In [1]: import numpy as np

In [2]: import numpy.linalg as la

In [3]: np.set_printoptions(precision=2, suppress=True, linewidth=200, floatmode="fixed")

In [4]: def rd(a):
   ...:     return np.round(a, 2) + 0
   ...: 

In [5]: J = np.loadtxt("m.csv", delimiter=",")

In [6]: print(J)
[[ 8.99  5.99  2.00 -4.01 -7.00 -7.98 -5.03  1.02  9.02 -8.96]
 [ 8.99  5.96  2.00 -3.98 -6.99 -7.99 -5.01  1.05  9.02 -9.01]
 [ 8.99  5.98  1.99 -3.95 -7.02 -8.03 -4.98  1.01  9.02 -9.02]
 [ 9.01  6.00  1.98 -4.04 -7.01 -7.98 -5.00  0.97  8.99 -9.01]
 [ 9.02  5.98  2.01 -4.02 -7.02 -7.98 -4.99  1.00  9.02 -8.98]
 [ 9.00  6.01  2.00 -4.02 -6.99 -8.03 -4.98  1.01  9.04 -8.97]
 [ 8.99  6.04  2.01 -4.02 -6.97 -8.00 -4.99  1.00  9.03 -8.96]
 [ 8.98  6.02  2.02 -3.97 -7.02 -8.02 -4.99  1.00  9.00 -8.98]
 [ 8.99  5.96  2.02 -4.02 -7.00 -8.01 -5.00  0.97  8.98 -8.98]
 [-9.01 -7.96 -5.01  1.97 -8.03 -0.02 -6.01  3.03  4.03 -8.00]
 [-9.01 -8.00 -5.01  2.01 -8.01  0.01 -6.02  3.01  4.01 -7.98]
 [-9.01 -7.97 -5.04  2.00 -8.01  0.01 -5.99  2.96  4.00 -7.98]
 [-9.00 -7.99 -5.01  1.99 -8.02  0.03 -5.99  2.98  4.03 -8.00]
 [-9.00 -8.00 -5.00  2.02 -8.01  0.00 -6.01  2.99  4.02 -7.99]
 [-8.99 -7.97 -5.02  2.04 -7.99  0.02 -6.01  3.00  4.01 -8.07]
 [-9.00 -8.00 -5.04  2.04 -8.01  0.00 -6.01  2.99  4.02 -7.98]
 [-9.00 -8.02 -4.95  2.00 -7.98 -0.01 -5.98  3.00  4.01 -8.02]
 [-8.97 -7.98 -5.00  1.96 -8.02  0.00 -6.02  3.00  4.03 -7.99]
 [-7.99 -1.00  9.02 -1.97  7.01 -1.03  8.02 -5.00 -2.03  5.99]
 [-7.99 -1.01  8.99 -2.00  6.99 -1.03  7.97 -4.97 -2.00  5.99]
 [-7.99 -1.00  8.97 -2.00  7.00 -0.99  8.00 -5.00 -2.01  5.98]
 [-8.00 -1.00  8.98 -2.00  7.00 -0.99  8.03 -5.00 -2.01  5.99]
 [-8.04 -1.01  9.03 -2.00  7.02 -1.00  8.00 -4.99 -2.00  5.98]
 [-7.97 -1.02  8.98 -1.98  7.06 -0.99  8.03 -4.93 -2.00  6.01]
 [-7.98 -1.00  9.04 -2.00  7.00 -1.02  7.98 -4.99 -2.01  6.01]
 [-7.98 -1.00  8.97 -2.01  6.98 -1.03  8.01 -5.01 -1.99  5.99]
 [-7.96 -1.00  9.00 -2.00  7.00 -1.00  7.99 -4.99 -2.00  6.01]]

In [7]: D = la.norm(J[:, None] - J[None], axis=-1)

In [8]: print(rd(D[:5, :5]))
[[0.00 0.08 0.11 0.09 0.06]
 [0.08 0.00 0.08 0.12 0.09]
 [0.11 0.08 0.00 0.12 0.10]
 [0.09 0.12 0.12 0.00 0.07]
 [0.06 0.09 0.10 0.07 0.00]]

In [9]: print(rd(D[18]))
[34.46 34.47 34.48 34.47 34.47 34.46 34.44 34.45 34.43 31.35 31.34 31.32 31.33 31.34 31.37 31.35 31.30 31.34  0.00  0.08  0.08  0.07  0.08  0.11  0.06  0.08  0.07]

In [10]: print(D.mean(axis=1).argmax())
23

In [11]: print(D.shape)
(27, 27)

In [12]: print(D[18].round(6).argsort(kind="stable")[:4])
[18 24 21 26]

In [13]: print(la.matrix_rank(D ** 2))
12

In [14]: idx = J[:, 9] > np.median(J[:, 9])

In [15]: f = J[idx].mean(axis=0) - J[~idx].mean(axis=0)

In [16]: print(rd(f))
[-10.04  -3.15   6.29   0.61  10.66   4.05   9.90  -4.80  -7.52  11.10]

In [17]: print(rd((((J - J.mean(axis=0)) @ f > 0) == idx).mean()))
0.89

In [18]: print(np.argsort(-np.abs(f).round(6), kind="stable"))
[9 4 0 6 8 2 7 5 1 3]

In [19]: M = np.diag(np.array([0, 0, 1, 0, 1]))

In [20]: print(M)
[[0 0 0 0 0]
 [0 0 0 0 0]
 [0 0 1 0 0]
 [0 0 0 0 0]
 [0 0 0 0 1]]

In [21]: print(np.allclose(M @ M.T, M.T @ M))
True

In [22]: print(np.trace(M))
2

In [23]: print(rd(np.abs(la.eigvals(M)).max()))
1.0

In [24]: print((M + M.T) / 2)
[[0.00 0.00 0.00 0.00 0.00]
 [0.00 0.00 0.00 0.00 0.00]
 [0.00 0.00 1.00 0.00 0.00]
 [0.00 0.00 0.00 0.00 0.00]
 [0.00 0.00 0.00 0.00 1.00]]

In [25]: print(la.matrix_power(M, 2))
[[0 0 0 0 0]
 [0 0 0 0 0]
 [0 0 1 0 0]
 [0 0 0 0 0]
 [0 0 0 0 1]]

In [26]: print(M @ M)
[[0 0 0 0 0]
 [0 0 0 0 0]
 [0 0 1 0 0]
 [0 0 0 0 0]
 [0 0 0 0 1]]

In [27]: print(np.allclose(M, M.T))
True

In [28]: print(rd(np.trace(la.pinv(M) @ M)))
2.0

In [29]: print(rd(M @ la.pinv(M) @ M))
[[0.00 0.00 0.00 0.00 0.00]
 [0.00 0.00 0.00 0.00 0.00]
 [0.00 0.00 1.00 0.00 0.00]
 [0.00 0.00 0.00 0.00 0.00]
 [0.00 0.00 0.00 0.00 1.00]]

In [30]: K = np.array([[-1, 0, 0, 0, 0, 0, 0, 0],
    ...:     [0, -5, 0, 0, 0, 0, 0, 0],
    ...:     [0, 0, 9, 0, 0, 0, 0, 0],
    ...:     [0, 0, 0, 3, 0, 0, 0, 0],
    ...:     [0, 0, 0, 0, -7, 0, 0, 0],
    ...:     [0, 0, 0, 0, 0, -7, 0, 0],
    ...:     [0, 0, 0, 0, 0, 0, -3, 0],
    ...:     [0, 0, 0, 0, 0, 0, 0, -8]])

In [31]: print(rd(la.eigvalsh(K).min()))
-8.0

In [32]: print(np.all(la.eigvalsh(K) > 0))
False
